$ ipython --no-banner

In [1]: import numpy as np

In [2]: np.set_printoptions(suppress=True, linewidth=200)

In [3]: J = np.array([[0, 2, 3], [2, 4, 5], [0, 5, 5]])

In [4]: J
Out[4]: 
array([[0, 2, 3],
       [2, 4, 5],
       [0, 5, 5]])

In [5]: rng = np.random.default_rng(72)

In [6]: idx = rng.permutation(3)

In [7]: other = J[:, idx] * rng.choice([-1, 1], 3)

In [8]: other
Out[8]: 
array([[ 3, -2,  0],
       [ 5, -4, -2],
       [ 5, -5,  0]])

In [9]: Uu, _, Vt = np.linalg.svd(J.T @ other)

In [10]: idx
Out[10]: array([2, 1, 0])

In [11]: np.round(np.linalg.lstsq(J, other)[0], 1) + 0
Out[11]: 
array([[ 0.,  0., -1.],
       [ 0., -1.,  0.],
       [ 1.,  0.,  0.]])

In [12]: np.round(Uu @ Vt, 1) + 0
Out[12]: 
array([[ 0.,  0., -1.],
       [ 0., -1.,  0.],
       [ 1.,  0.,  0.]])

In [13]: u = np.array([2, 3, 3])

In [14]: np.cross(J[1, :3], J[0, :3])
Out[14]: array([ 2, -6,  4])

In [15]: np.convolve(J[1], u)
Out[15]: array([ 4, 14, 28, 27, 15])

In [16]: np.array([np.convolve(row, u, "same") for row in J])
Out[16]: 
array([[ 4, 12, 15],
       [14, 28, 27],
       [10, 25, 30]])

In [17]: M = np.loadtxt("x.csv", delimiter=",")

In [18]: M
Out[18]: 
array([[ 0.,  0., -1.,  1.],
       [ 0.,  0., -2., -3.],
       [-1., -2.,  0.,  0.],
       [ 1., -3.,  0.,  0.]])

In [19]: proj = np.triu(np.array([[-1, 0, 6, 1], [3, -6, -1, -6], [-8, -1, -9, -4], [-8, 9, -2, 0]]), 1) + np.eye(4)

In [20]: other = proj @ M @ np.linalg.inv(proj)

In [21]: np.round(np.linalg.det(other), 1)
Out[21]: np.float64(25.0)

In [22]: proj @ M - M @ proj
Out[22]: 
array([[ -5., -15.,   0.,  -4.],
       [ -5.,  20.,   0.,  -8.],
       [ -4.,  12.,   4., -11.],
       [  0.,   0.,  -9., -19.]])

In [23]: other
Out[23]: 
array([[ -5., -15.,  14., -28.],
       [ -5.,  20.,  48., 314.],
       [ -5.,  10.,  40., 225.],
       [  1.,  -3.,  -9., -55.]])

In [24]: Q, V = np.linalg.qr(M[:, :2])[0], np.linalg.qr(M[:, 2:])[0]

In [25]: sigma = np.linalg.svd(Q.T @ V, compute_uv=False)

In [26]: (sigma > 0.9).sum()
Out[26]: np.int64(0)

In [27]: sigma
Out[27]: array([0., 0.])

In [28]: T = np.stack([M, 4 * M, M[::-1]])

In [29]: T.shape
Out[29]: (3, 4, 4)

In [30]: print(np.linalg.matrix_rank(T.reshape(3, -1)))
2

In [31]: np.einsum("bij,cij->bc", T, T)
Out[31]: 
array([[ 30., 120.,   0.],
       [120., 480.,   0.],
       [  0.,   0.,  30.]])

In [32]: t = rng.uniform(0, 2 * np.pi, 13)

In [33]: Q, _ = np.linalg.qr(np.array([[0.5, -0.7], [-0.5, -0.1], [0.1, -0.3], [0.1, 0.4], [1.0, 0.0]]))

In [34]: E = 3 * np.c_[np.cos(t), np.sin(t)] @ Q.T

In [35]: E.round(1)
Out[35]: 
array([[-2.3,  0.5, -0.8,  0.8, -1.4],
       [ 2.4,  0.4,  1. , -1.4, -0.1],
       [-1.6, -1.1, -0.8,  1.5,  1.5],
       [ 2.1, -0.8,  0.7, -0.5,  1.9],
       [-1.8,  0.9, -0.6,  0.3, -2.1],
       [-1.8, -1. , -0.9,  1.5,  1.3],
       [-0.5,  1.4,  0.1, -0.7, -2.5],
       [ 0.2,  1.4,  0.4, -1. , -2.4],
       [-1.1, -1.3, -0.7,  1.4,  2. ],
       [ 2.5,  0.1,  1. , -1.3,  0.4],
       [ 0.5, -1.4, -0.1,  0.7,  2.5],
       [ 1.3, -1.2,  0.3,  0.2,  2.4],
       [ 2. , -0.8,  0.6, -0.4,  2. ]])

In [36]: gram = np.cov(E, rowvar=False)

In [37]: np.round(E.std(axis=0), 1)
Out[37]: array([1.7, 1. , 0.7, 1. , 1.8])

In [38]: np.round(np.corrcoef(E.T), 1) + 0
Out[38]: 
array([[ 1. , -0.1,  1. , -0.7,  0.3],
       [-0.1,  1. ,  0.2, -0.6, -1. ],
       [ 1. ,  0.2,  1. , -0.9,  0. ],
       [-0.7, -0.6, -0.9,  1. ,  0.4],
       [ 0.3, -1. ,  0. ,  0.4,  1. ]])

In [39]: np.round(np.corrcoef(E[:, 3], E[:, 4])[0, 1], 1)
Out[39]: np.float64(0.4)

In [40]: gram.round(1)
Out[40]: 
array([[ 3.2, -0.2,  1.2, -1.4,  1.1],
       [-0.2,  1.1,  0.1, -0.6, -1.9],
       [ 1.2,  0.1,  0.5, -0.7,  0.1],
       [-1.4, -0.6, -0.7,  1.1,  0.8],
       [ 1.1, -1.9,  0.1,  0.8,  3.7]])

In [41]: np.argsort(-E.std(axis=0).round(6), kind="stable")
Out[41]: array([4, 0, 3, 1, 2])

In [42]: np.argsort(-np.linalg.norm(gram, axis=0).round(6), kind="stable")[:3]
Out[42]: array([4, 0, 1])

In [43]: np.linalg.matrix_rank(gram, rtol=0.1)
Out[43]: np.int64(2)

In [44]: [round(float(x), 1) for x in np.linalg.svd(gram, compute_uv=False)[:3]]
Out[44]: [5.3, 4.2, 0.0]

In [45]: round(np.linalg.norm(E, 1), 1), np.round(np.linalg.norm(E, np.inf), 1)
Out[45]: (np.float64(22.5), np.float64(6.6))

In [46]: print(np.round(np.linalg.norm(E, axis=0), 1))
[6.2 3.7 2.5 3.6 6.8]

In [47]: print(round(np.linalg.norm(E) ** 2 / np.linalg.norm(E, 2) ** 2, 1))
1.8

In [48]: round(np.linalg.norm(E[3], 1), 1), np.round(np.linalg.norm(E[3], np.inf), 1)
Out[48]: (np.float64(5.8), np.float64(2.1))

In [49]: Uu, sigma, Vt = np.linalg.svd(E)

In [50]: print(sigma.round(1) + 0)
[8.2 7.1 0.  0.  0. ]

In [51]: other = Uu[:, :2] @ np.diag(sigma[:2]) @ Vt[:2]

In [52]: print(other.round(1))
[[-2.3  0.5 -0.8  0.8 -1.4]
 [ 2.4  0.4  1.  -1.4 -0.1]
 [-1.6 -1.1 -0.8  1.5  1.5]
 [ 2.1 -0.8  0.7 -0.5  1.9]
 [-1.8  0.9 -0.6  0.3 -2.1]
 [-1.8 -1.  -0.9  1.5  1.3]
 [-0.5  1.4  0.1 -0.7 -2.5]
 [ 0.2  1.4  0.4 -1.  -2.4]
 [-1.1 -1.3 -0.7  1.4  2. ]
 [ 2.5  0.1  1.  -1.3  0.4]
 [ 0.5 -1.4 -0.1  0.7  2.5]
 [ 1.3 -1.2  0.3  0.2  2.4]
 [ 2.  -0.8  0.6 -0.4  2. ]]

In [53]: np.round(np.abs(E - other).max(), 1)
Out[53]: np.float64(0.0)

In [54]: np.linalg.matrix_rank(E, rtol=0.05)
Out[54]: np.int64(2)

In [55]: A = np.load("a.npy")

In [56]: A
Out[56]: 
array([[  6.2, -25. ,   4.9, -15. ],
       [  4.9, -20. ,   3. ,  -6. ],
       [ -3.8,  26.9,  -4.9,  17. ],
       [ 10.1,  15.2,   1. ,   3. ],
       [ 17.9, -29.1,   9.1, -22. ]])

In [57]: w1 = np.array([[-3, -2, 3, 0, 2, -3],
    ...:     [-2, 3, -3, -3, -2, -2],
    ...:     [-2, 3, 0, 2, 0, -2],
    ...:     [2, -1, -3, 2, 2, -1]])

In [58]: beta = np.array([2, 3, 0, 0, -3, -2])

In [59]: hid = np.maximum(A @ w1 + beta, 0)

In [60]: print((hid > 0).mean(axis=0))
[0.4 0.4 0.6 0.6 0.6 0.6]

In [61]: (hid > 0).astype(int)
Out[61]: 
array([[0, 0, 1, 1, 1, 1],
       [1, 0, 1, 1, 1, 1],
       [1, 1, 0, 0, 0, 0],
       [0, 1, 0, 0, 0, 0],
       [0, 0, 1, 1, 1, 1]])

In [62]: W2 = np.array([[-2, -3], [-3, -3], [-2, 3], [3, 0], [-2, -3], [2, 2]])

In [63]: (hid @ W2).round(6).argmax(axis=1)
Out[63]: array([1, 1, 0, 0, 1])

In [64]: print(np.round(hid @ W2, 1))
[[-102.4  396.8]
 [ -65.   192.4]
 [-185.6 -189. ]
 [ -85.2  -85.2]
 [-310.9  492.6]]

In [65]: w1 @ W2
Out[65]: 
array([[ -4,  12],
       [ -8, -10],
       [ -3,  -7],
       [  5, -20]])

In [66]: x0 = np.array([0, 2, 3, 1])

In [67]: rhs = A @ x0

In [68]: np.round(np.linalg.lstsq(A, rhs)[0], 1) + 0
Out[68]: array([0., 2., 3., 1.])

In [69]: np.round(np.linalg.pinv(A) @ A, 1) + 0
Out[69]: 
array([[1., 0., 0., 0.],
       [0., 1., 0., 0.],
       [0., 0., 1., 0.],
       [0., 0., 0., 1.]])

In [70]: rhs.round(1)
Out[70]: array([-50.3, -37. ,  56.1,  36.4, -52.9])

In [71]: print(np.round(np.linalg.solve(A.T @ A, A.T @ rhs), 1) + 0)
[0. 2. 3. 1.]

In [72]: rhs = rhs + 0.1 * rng.normal(size=5)

In [73]: rhs.round(1)
Out[73]: array([-50.3, -37. ,  56. ,  36.5, -52.8])

In [74]: beta, *_ = np.linalg.lstsq(A, rhs)

In [75]: print(np.round(A.T @ (rhs - A @ beta), 1) + 0)
[0. 0. 0. 0.]

In [76]: print(beta.round())
[-0.  2.  3.  1.]

In [77]: x0 = np.array([8, 3, 7, 9])

In [78]: h1 = np.maximum(A @ x0, 0)

In [79]: print(np.round(np.maximum(A @ (3 * x0), 0), 1))
[  0.    0.  507.  481.2   0. ]

In [80]: np.tanh(A @ x0)
Out[80]: array([-1., -1.,  1.,  1., -1.])

In [81]: np.flatnonzero(h1 > 1e-9)
Out[81]: array([2, 3])

In [82]: np.round(np.maximum(A @ x0, 0) - np.maximum(-A @ x0, 0), 1)
Out[82]: array([-126.1,  -53.8,  169. ,  160.4,  -78.4])

In [83]: print(A * (h1 > 1e-9)[:, None])
[[ 0.  -0.   0.  -0. ]
 [ 0.  -0.   0.  -0. ]
 [-3.8 26.9 -4.9 17. ]
 [10.1 15.2  1.   3. ]
 [ 0.  -0.   0.  -0. ]]

In [84]: h1.round(1)
Out[84]: array([  0. ,   0. , 169. , 160.4,   0. ])

In [85]: np.argsort(-np.linalg.norm(A, axis=0).round(6), kind="stable")[:3]
Out[85]: array([1, 3, 0])

In [86]: print(round(np.log10(np.linalg.cond(A))))
3

In [87]: other = np.c_[A[:, :1] @ np.array([[2]]), np.array([3, 6, -4, 0, 7])]

In [88]: other
Out[88]: 
array([[12.4,  3. ],
       [ 9.8,  6. ],
       [-7.6, -4. ],
       [20.2,  0. ],
       [35.8,  7. ]])

In [89]: print(np.round(np.linalg.norm(other - A @ np.linalg.lstsq(A, other)[0], axis=0), 1) + 0)
[0.  1.2]

In [90]: np.round(np.linalg.lstsq(A, other[:, 0])[0], 1) + 0
Out[90]: array([2., 0., 0., 0.])

In [91]: t = np.deg2rad(135)

In [92]: F = np.eye(5)

In [93]: F[np.ix_([4, 2], [4, 2])] = [[np.cos(t), -np.sin(t)], [np.sin(t), np.cos(t)]]

In [94]: print(F.round(1))
[[ 1.   0.   0.   0.   0. ]
 [ 0.   1.   0.   0.   0. ]
 [ 0.   0.  -0.7  0.   0.7]
 [ 0.   0.   0.   1.   0. ]
 [ 0.   0.  -0.7  0.  -0.7]]

In [95]: W2 = E[[8, 0]].astype(float)

In [96]: for _ in range(5):
    ...:     idx = np.linalg.norm(E[:, None] - W2, axis=-1).argmin(axis=1)
    ...:     W2 = np.array([E[idx == j].mean(axis=0) for j in range(2)])
    ...: 

In [97]: idx
Out[97]: array([1, 0, 0, 0, 1, 0, 1, 1, 0, 0, 0, 0, 0])

In [98]: W2.round(1)
Out[98]: 
array([[ 0.7, -0.8,  0.1,  0.2,  1.5],
       [-1.1,  1. , -0.2, -0.2, -2.1]])

In [99]: np.round(np.linalg.svd(F, compute_uv=False), 1)
Out[99]: array([1., 1., 1., 1., 1.])

In [100]: np.round(F.T @ F, 1) + 0
Out[100]: 
array([[1., 0., 0., 0., 0.],
       [0., 1., 0., 0., 0.],
       [0., 0., 1., 0., 0.],
       [0., 0., 0., 1., 0.],
       [0., 0., 0., 0., 1.]])

In [101]: F[:, 3] @ F[:, 0]
Out[101]: np.float64(0.0)

In [102]: print(np.round(F @ F.T, 1) + 0)
[[1. 0. 0. 0. 0.]
 [0. 1. 0. 0. 0.]
 [0. 0. 1. 0. 0.]
 [0. 0. 0. 1. 0.]
 [0. 0. 0. 0. 1.]]

In [103]: np.round(np.linalg.norm(F, axis=0), 1)
Out[103]: array([1., 1., 1., 1., 1.])

In [104]: np.round(np.linalg.pinv(F), 1)
Out[104]: 
array([[ 1. ,  0. ,  0. ,  0. ,  0. ],
       [ 0. ,  1. ,  0. ,  0. ,  0. ],
       [ 0. ,  0. , -0.7,  0. , -0.7],
       [ 0. ,  0. ,  0. ,  1. ,  0. ],
       [ 0. ,  0. ,  0.7,  0. , -0.7]])

In [105]: x0 = np.array([-5, 9, -7, 4, -2])

In [106]: h1 = np.maximum(F @ x0, 0)

In [107]: np.round(np.tanh(F @ x0), 1)
Out[107]: array([-1.,  1.,  1.,  1.,  1.])

In [108]: h1.round(1)
Out[108]: array([0. , 9. , 3.5, 4. , 6.4])

In [109]: np.round(np.maximum(F @ x0, 0) - np.maximum(-F @ x0, 0), 1)
Out[109]: array([-5. ,  9. ,  3.5,  4. ,  6.4])

In [110]: np.round(F * (h1 > 1e-9)[:, None], 1)
Out[110]: 
array([[ 0. ,  0. ,  0. ,  0. ,  0. ],
       [ 0. ,  1. ,  0. ,  0. ,  0. ],
       [ 0. ,  0. , -0.7,  0. ,  0.7],
       [ 0. ,  0. ,  0. ,  1. ,  0. ],
       [ 0. ,  0. , -0.7,  0. , -0.7]])

In [111]: np.flatnonzero(h1 > 1e-9)
Out[111]: array([1, 2, 3, 4])

In [112]: w1 = np.array([[-1, 2, -2], [0, 2, 0], [0, 2, -2], [0, 2, 0], [0, 2, 0]])

In [113]: beta = np.array([0, 9, 0])

In [114]: hid = np.maximum(F @ w1 + beta, 0)

In [115]: (hid > 0).mean(axis=0)
Out[115]: array([0. , 1. , 0.4])

In [116]: print(hid.round(1))
[[ 0.  11.   0. ]
 [ 0.  11.   0. ]
 [ 0.   9.   1.4]
 [ 0.  11.   0. ]
 [ 0.   6.2  1.4]]

In [117]: np.linalg.matrix_rank(hid)
Out[117]: np.int64(2)

In [118]: W2 = np.array([[1, 0], [2, 1], [1, 2]])

In [119]: (hid @ W2).round(6).argmax(axis=1)
Out[119]: array([0, 0, 0, 0, 0])

In [120]: w1 @ W2
Out[120]: 
array([[ 1, -2],
       [ 4,  2],
       [ 2, -2],
       [ 4,  2],
       [ 4,  2]])
